$ python3 -q
>>> import numpy as np
>>> import numpy.linalg as la
>>> np.set_printoptions(precision=3, suppress=True, linewidth=100)
>>> u = np.array([2, 2, 2, 2, 1, 0, 0, 2])
>>> v = np.array([1, -1, -3])
>>> K = u[:, None] + v[None, :]
>>> K
array([[ 3,  1, -1],
       [ 3,  1, -1],
       [ 3,  1, -1],
       [ 3,  1, -1],
       [ 2,  0, -2],
       [ 1, -1, -3],
       [ 1, -1, -3],
       [ 3,  1, -1]])
>>> out = np.array([[3, -1], [2, -1], [1, -1]])
>>> out.T @ K.T
array([[10, 10, 10, 10,  4, -2, -2, 10],
       [-3, -3, -3, -3,  0,  3,  3, -3]])
>>> np.einsum("ij,ij->i", K, K)
array([11, 11, 11, 11,  8, 11, 11, 11])
>>> np.einsum("ij->j", K)
array([ 19,   3, -13])
>>> print(la.matrix_rank(np.vstack([K, out.T])))
2
>>> left, s, Vt = la.svd(K)
>>> s.round(3) + 0
array([8.279, 4.057, 0.   ])
>>> np.argmax(s[:-1] / (s[1:] + 1e-6)) + 1
np.int64(2)
>>> out = left[:, :2] @ np.diag(s[:2]) @ Vt[:2]
>>> print(round(la.norm(K - out, 2), 3), np.round(s[2], 3))
0.0 0.0
>>> np.round(np.abs(K - out).max(), 3)
np.float64(0.0)
>>> la.matrix_rank(out)
np.int64(2)
>>> [round(float(x), 3) for x in la.svd(K, compute_uv=False)[:3]]
[8.279, 4.057, 0.0]
>>> print(round(float(la.norm(K, 2) / la.norm(K)), 3))
0.898
>>> la.cond(K) > 100
np.True_
>>> la.matrix_rank(K, rtol=0.1)
np.int64(2)
>>> u = np.array([1, 0])
>>> np.cross(K[1, :3], K[5, :3])
array([-4,  8, -4])
>>> np.array([np.convolve(row, u, "same") for row in K])
array([[ 3,  1, -1],
       [ 3,  1, -1],
       [ 3,  1, -1],
       [ 3,  1, -1],
       [ 2,  0, -2],
       [ 1, -1, -3],
       [ 1, -1, -3],
       [ 3,  1, -1]])
>>> np.correlate(K[1], K[5], "full")
array([-9, -6,  5,  2, -1])
>>> np.polyval(u, K[1])
array([ 3,  1, -1])
>>> feats = np.loadtxt("block3.csv", delimiter=",")
>>> feats
array([[ 1.014,  1.962, -0.022, -0.635, -0.535,  1.696,  0.432, -2.827],
       [ 1.415, -0.009,  1.896, -0.441,  0.935, -3.538, -2.306,  3.226],
       [ 0.308,  0.377, -1.65 ,  0.431, -3.728,  1.549,  0.36 , -2.154],
       [-4.555,  0.498, -1.481,  2.429, -0.29 , -1.768,  2.249, -0.045],
       [-4.437, -1.804,  2.333, -0.376,  2.597, -7.177,  6.17 ,  5.568],
       [ 2.842, -1.663,  1.215,  0.859,  1.737, -1.593, -5.619,  4.77 ],
       [-0.952, -1.813, -2.092,  0.951,  0.691,  0.85 ,  2.759,  0.495],
       [ 0.757,  1.13 ,  1.196,  0.623, -1.522, -0.502, -1.295,  0.263],
       [-1.378,  0.976,  0.502, -0.905, -1.588,  2.453,  0.461, -3.247],
       [-2.008, -1.793, -1.263, -1.53 ,  0.915, -2.224,  5.499,  1.284],
       [ 4.503,  1.299,  2.421, -2.401, -2.353,  2.574, -4.006, -1.343],
       [-1.134,  1.558,  2.382, -0.95 ,  0.308,  0.753, -0.083,  1.55 ],
       [ 6.923,  1.26 , -0.023, -1.787, -2.38 ,  5.196, -6.869, -0.513],
       [-1.675,  0.622, -0.24 ,  1.211,  1.154, -2.201,  1.409,  1.346],
       [-1.839,  0.325, -1.739,  1.037, -2.749,  2.482,  3.134, -3.97 ],
       [ 0.081, -2.665,  1.088,  0.583,  5.046, -6.01 ,  0.025,  7.636],
       [ 1.613,  2.327,  2.716, -3.201, -2.877,  0.686,  0.364,  0.074],
       [ 0.864, -4.219, -4.62 ,  2.286,  2.306,  1.096, -1.006,  0.07 ],
       [ 1.676,  1.603,  2.043,  0.478,  0.152, -0.616, -3.999,  3.48 ],
       [-0.668, -0.458, -1.151,  2.091,  1.252, -4.594,  0.607,  2.589],
       [-3.422, -0.418, -0.165,  1.854,  2.014, -3.448,  1.18 ,  1.629],
       [ 0.026, -0.663,  0.928, -0.675,  3.213, -2.455,  1.538,  3.202],
       [-1.101,  1.411,  2.212, -0.26 ,  0.421, -0.691, -0.102, -0.22 ]])
>>> lab = feats[:, 6] > np.median(feats[:, 6])
>>> u = feats[lab].mean(axis=0) - feats[~lab].mean(axis=0)
>>> print(u)
[-3.371 -0.434 -1.305  0.811  0.77  -1.398  4.357 -0.856]
>>> lab.astype(int)
array([1, 0, 0, 1, 1, 0, 1, 0, 1, 1, 0, 0, 0, 1, 1, 0, 0, 0, 0, 1, 1, 1, 0])
>>> np.argsort(-np.abs(u).round(6), kind="stable")
array([6, 0, 5, 2, 7, 3, 4, 1])
